In [1]: import numpy as np

In [2]: np.set_printoptions(precision=3, suppress=True, linewidth=200, floatmode="fixed")

In [3]: def rd(a):
   ...:     return np.round(a, 3) + 0
   ...: 

In [4]: E = np.load("layer18.npy")

In [5]: E
Out[5]: 
array([[-1.795, -6.267,  9.144],
       [-0.657, -1.647,  2.811],
       [ 1.055,  1.108, -2.027],
       [ 0.326,  0.122, -0.558],
       [-0.532, -1.510,  2.653],
       [ 1.701,  4.424, -5.479],
       [-1.040, -4.067,  5.047],
       [-0.862, -3.036,  3.996],
       [ 0.715,  2.578, -2.600],
       [-0.405, -0.821,  1.369],
       [ 0.623,  0.263, -0.917],
       [-0.308,  0.882, -1.514],
       [ 0.872,  2.208, -3.189],
       [-0.834, -2.138,  2.631],
       [-0.041,  0.316,  0.322],
       [-0.545, -1.744,  1.913],
       [-1.231, -3.947,  5.465],
       [-1.053, -4.395,  6.293]])

In [6]: rd(np.linalg.norm(E, 1)), rd(np.linalg.norm(E, np.inf))
Out[6]: (np.float64(57.928), np.float64(17.206))

In [7]: rd(np.linalg.norm(E, "nuc"))
Out[7]: np.float64(23.311)

In [8]: A2 = np.c_[E[:, :2] @ np.array([[3, 0], [3, 3]]), np.array([3, 2, 2, 1, 0, 3, 1, 1, 1, 1, -3, -1, -1, -1, -1, 3, -3, 2])]

In [9]: rd(A2)
Out[9]: 
array([[-24.186, -18.801,   3.000],
       [ -6.912,  -4.941,   2.000],
       [  6.489,   3.324,   2.000],
       [  1.344,   0.366,   1.000],
       [ -6.126,  -4.530,   0.000],
       [ 18.375,  13.272,   3.000],
       [-15.321, -12.201,   1.000],
       [-11.694,  -9.108,   1.000],
       [  9.879,   7.734,   1.000],
       [ -3.678,  -2.463,   1.000],
       [  2.658,   0.789,  -3.000],
       [  1.722,   2.646,  -1.000],
       [  9.240,   6.624,  -1.000],
       [ -8.916,  -6.414,  -1.000],
       [  0.825,   0.948,  -1.000],
       [ -6.867,  -5.232,   3.000],
       [-15.534, -11.841,  -3.000],
       [-16.344, -13.185,   2.000]])

In [10]: np.linalg.matrix_rank(np.c_[E, A2])
Out[10]: np.int64(4)

In [11]: np.linalg.matrix_rank(A2)
Out[11]: np.int64(3)

In [12]: A2 = E / np.linalg.norm(E, axis=1, keepdims=True)

In [13]: C2 = A2 @ A2.T

In [14]: (C2 - 2 * np.eye(18)).round(6).argmax(axis=1)
Out[14]: array([17,  4, 12, 10,  1, 12,  7, 16,  5,  1,  3, 12,  5, 15,  4, 13,  7,  0])

In [15]: rd(np.linalg.norm(A2, axis=1))
Out[15]: array([1.000, 1.000, 1.000, 1.000, 1.000, 1.000, 1.000, 1.000, 1.000, 1.000, 1.000, 1.000, 1.000, 1.000, 1.000, 1.000, 1.000, 1.000])

In [16]: rng = np.random.default_rng(80)

In [17]: idx = rng.integers(0, 3, 5)

In [18]: feats = np.triu((idx[:, None] == idx) & (rng.random((5, 5)) < 0.8), 1).astype(int)

In [19]: feats += feats.T

In [20]: feats
Out[20]: 
array([[0, 1, 0, 0, 1],
       [1, 0, 0, 0, 1],
       [0, 0, 0, 1, 0],
       [0, 0, 1, 0, 0],
       [1, 1, 0, 0, 0]])

In [21]: A2 = np.array([[2, 6], [2, 9], [3, 3], [2, 6], [1, 7]])

In [22]: np.linalg.matrix_rank(np.vstack([feats, A2.T]))
Out[22]: np.int64(5)

In [23]: np.einsum("ij,ij->i", feats, feats)
Out[23]: array([2, 2, 1, 1, 2])

In [24]: np.einsum("ik,kj->ji", feats, A2)
Out[24]: 
array([[ 3,  3,  2,  3,  4],
       [16, 13,  6,  3, 15]])

In [25]: vals, vecs = np.linalg.eigh(feats)

In [26]: rd(np.linalg.svd(feats, compute_uv=False))
Out[26]: array([2.000, 1.000, 1.000, 1.000, 1.000])

In [27]: vals.sum(), np.trace(feats)
Out[27]: (np.float64(0.0), np.int64(0))

In [28]: rd(np.linalg.eigvalsh(feats @ feats))
Out[28]: array([1.000, 1.000, 1.000, 1.000, 4.000])

In [29]: rd(np.linalg.eigvalsh(feats + -3 * np.eye(5)))
Out[29]: array([-4.000, -4.000, -4.000, -2.000, -1.000])

In [30]: rd(vecs.T @ feats @ vecs)
Out[30]: 
array([[-1.000,  0.000,  0.000,  0.000,  0.000],
       [ 0.000, -1.000,  0.000,  0.000,  0.000],
       [ 0.000,  0.000, -1.000,  0.000,  0.000],
       [ 0.000,  0.000,  0.000,  1.000,  0.000],
       [ 0.000,  0.000,  0.000,  0.000,  2.000]])

In [31]: np.unique(vals.round(6) + 0, return_counts=True)[1]
Out[31]: array([3, 1, 1])

In [32]: rd(np.abs(vecs[:, -1]))
Out[32]: array([0.577, 0.577, 0.000, 0.000, 0.577])

In [33]: m1 = np.load("sample19.npy")

In [34]: rd(m1)
Out[34]: 
array([[ 1.000,  0.000,  0.000,  0.000,  0.000],
       [ 0.000,  0.866,  0.000, -0.500,  0.000],
       [ 0.000,  0.000,  1.000,  0.000,  0.000],
       [ 0.000,  0.500,  0.000,  0.866,  0.000],
       [ 0.000,  0.000,  0.000,  0.000,  1.000]])

In [35]: idx = rng.permutation(5)

In [36]: A2 = m1[:, idx] * rng.choice([-1, 1], 5)

In [37]: rd(A2)
Out[37]: 
array([[ 0.000,  0.000,  0.000,  0.000,  1.000],
       [-0.866,  0.000,  0.500,  0.000,  0.000],
       [ 0.000,  1.000,  0.000,  0.000,  0.000],
       [-0.500,  0.000, -0.866,  0.000,  0.000],
       [ 0.000,  0.000,  0.000, -1.000,  0.000]])

In [38]: U, _, VT = np.linalg.svd(m1.T @ A2)

In [39]: idx
Out[39]: array([1, 2, 3, 4, 0])

In [40]: rd(np.linalg.lstsq(m1, A2)[0])
Out[40]: 
array([[ 0.000,  0.000,  0.000,  0.000,  1.000],
       [-1.000,  0.000,  0.000,  0.000,  0.000],
       [ 0.000,  1.000,  0.000,  0.000,  0.000],
       [ 0.000,  0.000, -1.000,  0.000,  0.000],
       [ 0.000,  0.000,  0.000, -1.000,  0.000]])

In [41]: idx = rng.permutation(5)

In [42]: idx
Out[42]: array([2, 3, 0, 1, 4])

In [43]: A2 = m1[idx][:, idx]

In [44]: np.allclose(A2, m1)
Out[44]: False

In [45]: rd(np.sort(np.abs(np.linalg.eigvals(A2))))
Out[45]: array([1.000, 1.000, 1.000, 1.000, 1.000])

In [46]: K = np.loadtxt("data.csv", delimiter=",")

In [47]: K
Out[47]: 
array([[ 81.000,  45.000,  18.000],
       [ 45.000,  25.000,  10.000],
       [-54.000, -30.000, -12.000],
       [  0.000,   0.000,   0.000],
       [ 81.000,  45.000,  18.000]])

In [48]: rd(np.trace(np.linalg.pinv(K) @ K))
Out[48]: np.float64(1.0)

In [49]: np.allclose(K[:-1].T @ np.linalg.lstsq(K[:-1].T, K[-1])[0], K[-1])
Out[49]: True

In [50]: np.linalg.lstsq(K[:-1].T, K[-1])[2]
Out[50]: np.int32(1)

In [51]: A2 = K + rng.integers(-2, 3, (5, 1)) @ rng.integers(-2, 3, (1, 3))

In [52]: A2
Out[52]: 
array([[ 81.000,  45.000,  18.000],
       [ 47.000,  25.000,  12.000],
       [-52.000, -30.000, -10.000],
       [ -2.000,   0.000,  -2.000],
       [ 81.000,  45.000,  18.000]])

In [53]: A2 - K
Out[53]: 
array([[ 0.000,  0.000,  0.000],
       [ 2.000,  0.000,  2.000],
       [ 2.000,  0.000,  2.000],
       [-2.000,  0.000, -2.000],
       [ 0.000,  0.000,  0.000]])

In [54]: np.abs(A2 - K).sum(axis=1)
Out[54]: array([0.000, 4.000, 4.000, 4.000, 0.000])

In [55]: np.abs(np.diag(np.linalg.qr(A2)[1])) > 1e-9
Out[55]: array([ True,  True, False])

In [56]: U, sigma, VT = np.linalg.svd(K)

In [57]: vecs = VT[:(sigma > 1e-8).sum()]

In [58]: x = K[2] + -3 * K[0] + rng.integers(2) * np.eye(3)[1]

In [59]: x
Out[59]: array([-297.000, -165.000,  -66.000])

In [60]: rd(np.diag(vecs.T @ vecs))
Out[60]: array([0.736, 0.227, 0.036])

In [61]: rd(np.linalg.norm(x - vecs.T @ vecs @ x))
Out[61]: np.float64(0.0)

In [62]: np.argsort(-np.linalg.norm(K, axis=0).round(6), kind="stable")[:3]
Out[62]: array([0, 1, 2])

In [63]: np.linalg.matrix_rank(K, rtol=0.1)
Out[63]: np.int64(1)

In [64]: [round(float(x), 3) for x in np.linalg.svd(K, compute_uv=False)[:3]]
Out[64]: [156.621, 0.0, 0.0]

In [65]: X = np.load("mat.npy")

In [66]: X
Out[66]: 
array([[0, 0, 9, 6],
       [5, 8, 4, 5],
       [5, 4, 2, 1],
       [7, 1, 5, 5],
       [2, 9, 9, 2]])

In [67]: P = X @ np.linalg.solve(X.T @ X, X.T)

In [68]: rd(np.diag(P))
Out[68]: array([0.870, 0.999, 0.409, 0.794, 0.928])

In [69]: np.allclose(P @ P, P)
Out[69]: True

In [70]: rd(P @ X[:, 3])
Out[70]: array([6.000, 5.000, 1.000, 5.000, 2.000])

In [71]: rd((np.eye(5) - P) @ X)
Out[71]: 
array([[0.000, 0.000, 0.000, 0.000],
       [0.000, 0.000, 0.000, 0.000],
       [0.000, 0.000, 0.000, 0.000],
       [0.000, 0.000, 0.000, 0.000],
       [0.000, 0.000, 0.000, 0.000]])

In [72]: np.linalg.matrix_rank(np.eye(5) - P)
Out[72]: np.int64(1)

In [73]: x = np.array([2, 0, -1, -5])

In [74]: target = X @ x

In [75]: rd(np.linalg.lstsq(X, target)[0])
Out[75]: array([ 2.000,  0.000, -1.000, -5.000])

In [76]: target
Out[76]: array([-39, -19,   3, -16, -15])

In [77]: target = target + 0.1 * rng.normal(size=5)

In [78]: rd(target)
Out[78]: array([-39.084, -18.924,   3.140, -16.002, -14.900])

In [79]: coef, *_ = np.linalg.lstsq(X, target)

In [80]: coef.round()
Out[80]: array([ 2.000,  0.000, -1.000, -5.000])

In [81]: rd(coef)
Out[81]: array([ 2.014,  0.012, -0.998, -5.019])

In [82]: arr = np.array([[-0.5, 0.7, -11.0, 0.4],
    ...:     [-0.2, 0.5, -11.0, 0.1],
    ...:     [0.3, 1.5, -15.0, -2.0],
    ...:     [-0.2, -0.6, 2.0, -1.3]])

In [83]: arr
Out[83]: 
array([[ -0.500,   0.700, -11.000,   0.400],
       [ -0.200,   0.500, -11.000,   0.100],
       [  0.300,   1.500, -15.000,  -2.000],
       [ -0.200,  -0.600,   2.000,  -1.300]])

In [84]: def softmax(z):
    ...:     e = np.exp(z - z.max(axis=-1, keepdims=True))
    ...:     return e / e.sum(axis=-1, keepdims=True)
    ...: 

In [85]: rd(softmax(arr[3]))
Out[85]: array([0.091, 0.061, 0.818, 0.030])

In [86]: rd(softmax(arr[3] + 2))
Out[86]: array([0.091, 0.061, 0.818, 0.030])

In [87]: scores = arr @ arr.T / np.sqrt(4)

In [88]: softmax(scores).round(6).argmax(axis=1)
Out[88]: array([2, 2, 2, 3])

In [89]: rd(softmax(scores))
Out[89]: 
array([[0.000, 0.000, 1.000, 0.000],
       [0.000, 0.000, 1.000, 0.000],
       [0.000, 0.000, 1.000, 0.000],
       [0.000, 0.000, 0.000, 1.000]])

In [90]: (np.linalg.matrix_power((feats != 0) + (feats.T != 0) + np.eye(5), 5) > 0).astype(int)
Out[90]: 
array([[1, 1, 0, 0, 1],
       [1, 1, 0, 0, 1],
       [0, 0, 1, 1, 0],
       [0, 0, 1, 1, 0],
       [1, 1, 0, 0, 1]])

In [91]: rd(np.linalg.det(feats))
Out[91]: np.float64(-2.0)

In [92]: rd((arr - arr.T) / 2)
Out[92]: 
array([[ 0.000,  0.450, -5.650,  0.300],
       [-0.450,  0.000, -6.250,  0.350],
       [ 5.650,  6.250,  0.000, -2.000],
       [-0.300, -0.350,  2.000,  0.000]])

In [93]: np.allclose(arr @ arr.T, arr.T @ arr)
Out[93]: False

In [94]: rd(np.linalg.det(arr))
Out[94]: np.float64(9.452)

In [95]: np.allclose(arr, arr.T)
Out[95]: False

In [96]: rd(np.sort(np.abs(np.linalg.eigvals(arr))))
Out[96]: array([ 0.241,  1.715,  1.715, 13.317])

In [97]: M = np.array([[-0.1, -0.1], [-0.2, -0.5], [1.8, 1.7], [0.0, -0.7], [0.8, 0.3]])

In [98]: M[1] = M[2] + 0.1 * rng.normal(size=2)

In [99]: rd(M)
Out[99]: 
array([[-0.100, -0.100],
       [ 1.812,  1.582],
       [ 1.800,  1.700],
       [ 0.000, -0.700],
       [ 0.800,  0.300]])

In [100]: x = np.array([2, 2])

In [101]: np.sign((M @ x).round(6))
Out[101]: array([-1.000,  1.000,  1.000, -1.000,  1.000])

In [102]: rd(M @ np.ones(2))
Out[102]: array([-0.200,  3.394,  3.500, -0.700,  1.100])

In [103]: (M @ x).argmax()
Out[103]: np.int64(2)

In [104]: np.linalg.norm(M @ x) <= np.linalg.norm(M, 2) * np.linalg.norm(x) + 1e-9
Out[104]: np.True_

In [105]: rd(M @ x)
Out[105]: array([-0.400,  6.788,  7.000, -1.400,  2.200])

In [106]: x = np.array([4, 5])

In [107]: target = M @ x

In [108]: coef, lr = np.zeros(2), 1 / np.linalg.norm(M, 2) ** 2

In [109]: for i in range(200):
     ...:     coef -= lr * M.T @ (M @ coef - target)
     ...:     if i % 50 == 0: print(i, round(np.linalg.norm(M @ coef - target), 3))
     ...: 
0 0.6
50 0.137
100 0.031
150 0.007

In [110]: rd(np.linalg.cond(M))
Out[110]: np.float64(5.855)

In [111]: W0 = np.load("test10.npy")

In [112]: W0
Out[112]: 
array([[-2.000,  1.000],
       [ 0.000, -2.000]])

In [113]: W0.reshape(2, -1)
Out[113]: 
array([[-2.000,  1.000],
       [ 0.000, -2.000]])

In [114]: blk = W0.reshape(2, 2, -1)

In [115]: blk.sum(axis=1)
Out[115]: 
array([[-1.000],
       [-2.000]])

In [116]: np.einsum("ihd,ihd->ih", blk, blk)
Out[116]: 
array([[4.000, 1.000],
       [0.000, 4.000]])

In [117]: blk.shape
Out[117]: (2, 2, 1)

In [118]: np.einsum("ihd,jhd->hij", blk, blk).shape
Out[118]: (2, 2, 2)

In [119]: blk.transpose(1, 0, 2)
Out[119]: 
array([[[-2.000],
        [ 0.000]],

       [[ 1.000],
        [-2.000]]])

In [120]: rd(M.ravel(order="F"))
Out[120]: array([-0.100,  1.812,  1.800,  0.000,  0.800, -0.100,  1.582,  1.700, -0.700,  0.300])

In [121]: blk = M.reshape(5, 2, -1)

In [122]: np.swapaxes(blk, 1, 2)[3]
Out[122]: array([[ 0.000, -0.700]])
